$ python3 -q
>>> import numpy as np
>>> np.set_printoptions(suppress=True, linewidth=100)
>>> F = np.load("arr.npy")
>>> print(F)
[[4 4 6]
 [4 4 6]
 [5 5 7]
 [3 3 5]
 [5 5 7]]
>>> t = np.radians(120)
>>> Rm = np.eye(3)
>>> Rm[2, 2] = Rm[1, 1] = np.cos(t)
>>> Rm[2, 1], Rm[1, 2] = -np.sin(t), np.sin(t)
>>> print(Rm.round(2))
[[ 1.    0.    0.  ]
 [ 0.   -0.5   0.87]
 [ 0.   -0.87 -0.5 ]]
>>> M2 = F @ Rm.T
>>> print(np.round(np.linalg.svd(F, compute_uv=False), 2) + 0, np.round(np.linalg.svd(M2, compute_uv=False), 2) + 0)
[19.41  0.55  0.  ] [19.41  0.55  0.  ]
>>> print(M2.round(2))
[[ 4.    3.2  -6.46]
 [ 4.    3.2  -6.46]
 [ 5.    3.56 -7.83]
 [ 3.    2.83 -5.1 ]
 [ 5.    3.56 -7.83]]
>>> print(round(np.linalg.det(Rm), 2), np.round(np.trace(Rm), 2))
1.0 0.0
>>> rank = np.linalg.matrix_rank(M2)
>>> print(rank)
2
>>> null = np.linalg.svd(M2)[2][rank:].T
>>> print([int(np.linalg.matrix_rank(np.delete(M2, i, axis=0))) for i in range(5)])
[2, 2, 2, 2, 2]
>>> rank = np.linalg.matrix_rank(F)
>>> print(rank)
2
>>> null = np.linalg.svd(F)[2][rank:].T
>>> print([int(np.linalg.matrix_rank(np.delete(F, i, axis=0))) for i in range(5)])
[2, 2, 2, 2, 2]
>>> print(null.shape)
(3, 1)
>>> print(np.linalg.matrix_rank(F.T @ F), np.linalg.matrix_rank(F @ F.T))
2 2
>>> print(np.round(F @ null, 2) + 0)
[[0.]
 [0.]
 [0.]
 [0.]
 [0.]]
>>> print([int(np.linalg.matrix_rank(F[:, :j + 1])) for j in range(3)])
[1, 1, 2]
>>> print(np.round(null @ null.T, 2) + 0)
[[ 0.5 -0.5  0. ]
 [-0.5  0.5  0. ]
 [ 0.   0.   0. ]]
>>> print(np.round(null[:, 0] / null[np.abs(null[:, 0]).round(6).argmax(), 0], 2) + 0)
[ 1. -1.  0.]
>>> print([int(np.linalg.matrix_rank(F[:i])) for i in range(1, len(F) + 1)])
[1, 1, 2, 2, 2]
>>> print(np.allclose(F @ null, 0))
True
>>> def softmax(z):
...     e = np.exp(z - z.max(axis=-1, keepdims=True))
...     return e / e.sum(axis=-1, keepdims=True)
... 
>>> print(np.round(softmax(F[4]), 2))
[0.11 0.11 0.79]
>>> print(softmax(F).sum(axis=1))
[1. 1. 1. 1. 1.]
>>> print(np.round(softmax(10 * F[4]), 2) + 0)
[0. 0. 1.]
>>> print(np.round(softmax(F[4] + -3), 2))
[0.11 0.11 0.79]
>>> S = F @ F.T / np.sqrt(3)
>>> print(np.round(softmax(S + np.triu(np.full(S.shape, -np.inf), 1)), 2) + 0)
[[1.  0.  0.  0.  0. ]
 [0.5 0.5 0.  0.  0. ]
 [0.  0.  1.  0.  0. ]
 [0.  0.  1.  0.  0. ]
 [0.  0.  0.5 0.  0.5]]
>>> A = np.loadtxt("dump.csv", delimiter=",")
>>> print(A)
[[3. 3. 3. 3.]
 [1. 0. 1. 0.]
 [3. 3. 3. 3.]
 [1. 0. 1. 0.]]
>>> r0 = np.array([0, 0])
>>> print(np.array([np.convolve(row, r0, "same") for row in A]))
[[0. 0. 0. 0.]
 [0. 0. 0. 0.]
 [0. 0. 0. 0.]
 [0. 0. 0. 0.]]
>>> print(np.polyval(r0, A[0]))
[0. 0. 0. 0.]
>>> print(np.linalg.lstsq(A[:-1].T, A[-1])[2])
2
>>> print(np.round(np.trace(np.linalg.pinv(A) @ A), 2))
2.0
>>> m1 = np.array([[-1, 6, 4], [-1, 1, 8], [3, -2, -5], [-9, 2, -3], [8, 0, 2]])
>>> m1[-1] = m1[0] + -2 * m1[1]
>>> print(m1)
[[ -1   6   4]
 [ -1   1   8]
 [  3  -2  -5]
 [ -9   2  -3]
 [  1   4 -12]]
>>> M2 = np.c_[m1[:, :1] @ np.array([[1]]), np.array([4, 1, 4, -2, -1])]
>>> print(M2)
[[-1  4]
 [-1  1]
 [ 3  4]
 [-9 -2]
 [ 1 -1]]
>>> print(np.round(np.linalg.norm(np.linalg.qr(m1)[0].T @ M2, axis=0) ** 2 / ((M2 ** 2).sum(axis=0) + 1e-12), 2))
[1.   0.38]
>>> hat = M2 @ np.linalg.solve(M2.T @ M2, M2.T)
>>> print(np.round((np.eye(5) - hat) @ M2, 2) + 0)
[[0. 0.]
 [0. 0.]
 [0. 0.]
 [0. 0.]
 [0. 0.]]
>>> print(np.round(np.linalg.eigvalsh(hat), 2) + 0)
[0. 0. 0. 1. 1.]
>>> print(np.round(hat @ M2[:, 0], 2))
[-1. -1.  3. -9.  1.]
>>> print(hat.round(2))
[[ 0.58  0.18  0.4   0.14 -0.18]
 [ 0.18  0.06  0.1   0.11 -0.06]
 [ 0.4   0.1   0.42 -0.26 -0.1 ]
 [ 0.14  0.11 -0.26  0.87 -0.11]
 [-0.18 -0.06 -0.1  -0.11  0.06]]
>>> mat = np.abs(np.array([[5, -5, 3], [-4, -4, 1], [-4, -5, 0]])) + np.eye(3)
>>> mat = mat / mat.sum(axis=1, keepdims=True)
>>> print(mat.round(2))
[[0.43 0.36 0.21]
 [0.4  0.5  0.1 ]
 [0.4  0.5  0.1 ]]
>>> rank = np.linalg.matrix_rank(mat)
>>> print(rank)
2
>>> null = np.linalg.svd(mat)[2][rank:].T
>>> print([int(np.linalg.matrix_rank(np.delete(mat, i, axis=0))) for i in range(3)])
[1, 2, 2]
>>> print([int(np.linalg.matrix_rank(mat[:, :j + 1])) for j in range(3)])
[1, 2, 2]
>>> print(np.round(null[:, 0] / null[np.abs(null[:, 0]).round(6).argmax(), 0], 2))
[ 1.  -0.6 -1. ]
>>> print([int(np.linalg.matrix_rank(mat[:i])) for i in range(1, len(mat) + 1)])
[1, 2, 2]
>>> print(np.round(mat @ null, 2) + 0)
[[0.]
 [0.]
 [0.]]
>>> print(np.round(np.sort(np.abs(np.linalg.eigvals(mat)))[::-1], 2) + 0)
[1.   0.03 0.  ]
>>> print(mat @ np.ones(3))
[1. 1. 1.]
>>> p = np.eye(3)[0]
>>> for _ in range(5):
...     p = p @ mat
...     print(p.round(2))
... 
[0.43 0.36 0.21]
[0.41 0.44 0.15]
[0.41 0.44 0.15]
[0.41 0.44 0.15]
[0.41 0.44 0.15]
>>> w1 = np.array([[8, -2], [4, 7], [5, -6]])
>>> c = np.array([1, 2])
>>> act = np.maximum(mat @ w1 + c, 0)
>>> print((act > 0).mean(axis=0))
[1. 1.]
>>> print(np.linalg.matrix_rank(act))
2
>>> basis = np.array([[-5, 7], [6, 1]])
>>> print(np.round(act @ basis, 2))
[[-20.5   50.86]
 [ -8.9   51.  ]
 [ -8.9   51.  ]]
>>> print(w1 @ basis)
[[-52  54]
 [ 22  35]
 [-61  29]]
>>> M = np.load("block4.npy")
>>> print(M.round(2))
[[-0.47 -0.67 -0.13 -0.4  -0.4 ]
 [-0.67  0.7  -0.06 -0.18 -0.18]
 [-0.13 -0.06  0.99 -0.04 -0.04]
 [-0.4  -0.18 -0.04  0.89 -0.11]
 [-0.4  -0.18 -0.04 -0.11  0.89]]
>>> print(round(M[:, 2] @ M[:, 1], 2))
-0.0
>>> print(np.round(np.linalg.pinv(M), 2))
[[-0.47 -0.67 -0.13 -0.4  -0.4 ]
 [-0.67  0.7  -0.06 -0.18 -0.18]
 [-0.13 -0.06  0.99 -0.04 -0.04]
 [-0.4  -0.18 -0.04  0.89 -0.11]
 [-0.4  -0.18 -0.04 -0.11  0.89]]
>>> print(np.round(np.linalg.svd(M, compute_uv=False), 2))
[1. 1. 1. 1. 1.]
>>> print(np.round(M @ M.T, 2) + 0)
[[1. 0. 0. 0. 0.]
 [0. 1. 0. 0. 0.]
 [0. 0. 1. 0. 0.]
 [0. 0. 0. 1. 0.]
 [0. 0. 0. 0. 1.]]
